In [1]: import numpy as np

In [2]: np.set_printoptions(precision=1, suppress=True, linewidth=120, legacy="1.25")

In [3]: m1 = np.array([[0, 1, -2, 2, 1], [1, 2, 2, 1, -2], [0, 1, -2, 2, 1]])

In [4]: # rank 2

In [5]: print(np.round(np.linalg.norm(m1, 2) / np.linalg.norm(m1), 1))
0.8

In [6]: print([round(float(x), 1) for x in np.linalg.svd(m1, compute_uv=False)[:3]])
[4.6, 3.6, 0.0]

In [7]: print(np.linalg.cond(m1) > 100)
True

In [8]: rank = np.linalg.matrix_rank(m1)

In [9]: print(rank)
2

In [10]: null = np.linalg.svd(m1)[2][rank:].T

In [11]: print([int(np.linalg.matrix_rank(m1[:i])) for i in range(1, len(m1) + 1)])
[1, 2, 2]

In [12]: print(np.round(null @ null.T, 1) + 0)
[[ 0.9 -0.2 -0.1 -0.1  0.1]
 [-0.2  0.5 -0.1 -0.4  0.2]
 [-0.1 -0.1  0.4  0.2  0.4]
 [-0.1 -0.4  0.2  0.5  0. ]
 [ 0.1  0.2  0.4  0.   0.7]]

In [13]: arr = np.load("a.npy")

In [14]: print(arr)
[[-0.4  0.7  1.3 -1.9]
 [-0.2  1.   0.  -0.5]
 [-1.8  2.1  2.3 -7.4]
 [-1.4  0.5  0.  -5.5]
 [-1.1  1.   0.3 -4.1]
 [ 1.3  0.2 -0.7  5.1]
 [-0.6 -1.5 -0.5 -2. ]
 [ 0.7 -0.3  1.3  2.7]
 [ 1.2  1.2  1.   4.7]
 [-0.1  0.3 -0.4 -0.7]
 [-1.1 -0.8  0.2 -4.5]
 [-0.4  0.  -1.7 -1.7]
 [ 1.1  0.  -0.6  4.9]
 [-0.3 -0.1  0.4 -1.4]
 [ 0.8  1.  -0.1  3.9]
 [-0.1  1.3 -3.5 -0.5]
 [ 0.  -0.6 -1.2  0.2]
 [-0.5 -0.2 -0.9 -1.9]
 [-1.2  0.   1.1 -4.5]
 [-1.6 -1.3  0.5 -6.6]
 [-0.3 -0.2 -0.2 -1. ]
 [-0.1  1.2 -1.3 -0.3]
 [-1.4  0.3  0.7 -5.9]
 [-0.2 -0.1 -0.4 -0.8]
 [ 0.   0.7  0.4 -0.1]]

In [15]: D = np.linalg.norm(arr[:, None] - arr[None], axis=-1)

In [16]: print(np.linalg.norm(arr - arr.mean(axis=0), axis=1))
[1.6 1.  7.1 4.5 3.1 6.5 2.  4.3 6.2 0.6 3.6 1.7 6.3 0.6 5.3 3.6 2.  1.2 3.6 5.8 0.5 1.8 4.9 0.6 1.3]

In [17]: print(np.unravel_index(D.round(6).argmax(), D.shape))
(2, 5)

In [18]: print(D.shape)
(25, 25)

In [19]: print(D.mean(axis=1).argmax())
2

In [20]: print(D[10])
[ 3.3  4.5  4.7  1.7  1.8 10.   2.7  7.5  9.7  4.1  0.   3.5  9.7  3.3  8.8  5.9  5.   2.9  1.2  2.2  3.7  5.   1.9
  3.9  4.8]

In [21]: print((D + 1e9 * np.eye(25)).round(6).argmin(axis=1))
[13 24 22 22 18 12 17 14 14 23 18 17  5 20  8 21 23 11 10 22 23  1  3 20  1]

In [22]: print(np.flatnonzero(D[10] < D.mean() / 2))
[ 3  4 10 18 19 22]

In [23]: print(D[:5, :5])
[[0.  1.9 5.9 4.  2.5]
 [1.9 0.  7.5 5.2 3.7]
 [5.9 7.5 0.  3.4 4.1]
 [4.  5.2 3.4 0.  1.5]
 [2.5 3.7 4.1 1.5 0. ]]

In [24]: Ac = arr - arr.mean(axis=0)

In [25]: U, sigma, vt = np.linalg.svd(Ac, full_matrices=False)

In [26]: print(np.abs(vt[0]).argmax())
3

In [27]: print((np.sign(U[:, 0]) == np.sign(U[0, 0])).astype(int))
[1 0 1 1 1 0 1 0 0 0 1 1 0 1 0 0 0 1 1 1 0 0 1 0 0]

In [28]: print(sigma)
[17.9  5.5  4.   0.3]

In [29]: print(np.round(np.abs(vt[-1]), 1) + 0)
[1.  0.  0.  0.2]

In [30]: print(np.linalg.matrix_rank(Ac))
4

In [31]: print(np.searchsorted(np.cumsum(sigma ** 2) / (sigma ** 2).sum(), 0.9) + 1)
2

In [32]: print(np.round(vt[0] * np.sign(vt[0, np.abs(vt[0]).argmax()]), 1) + 0)
[ 0.2  0.  -0.1  1. ]
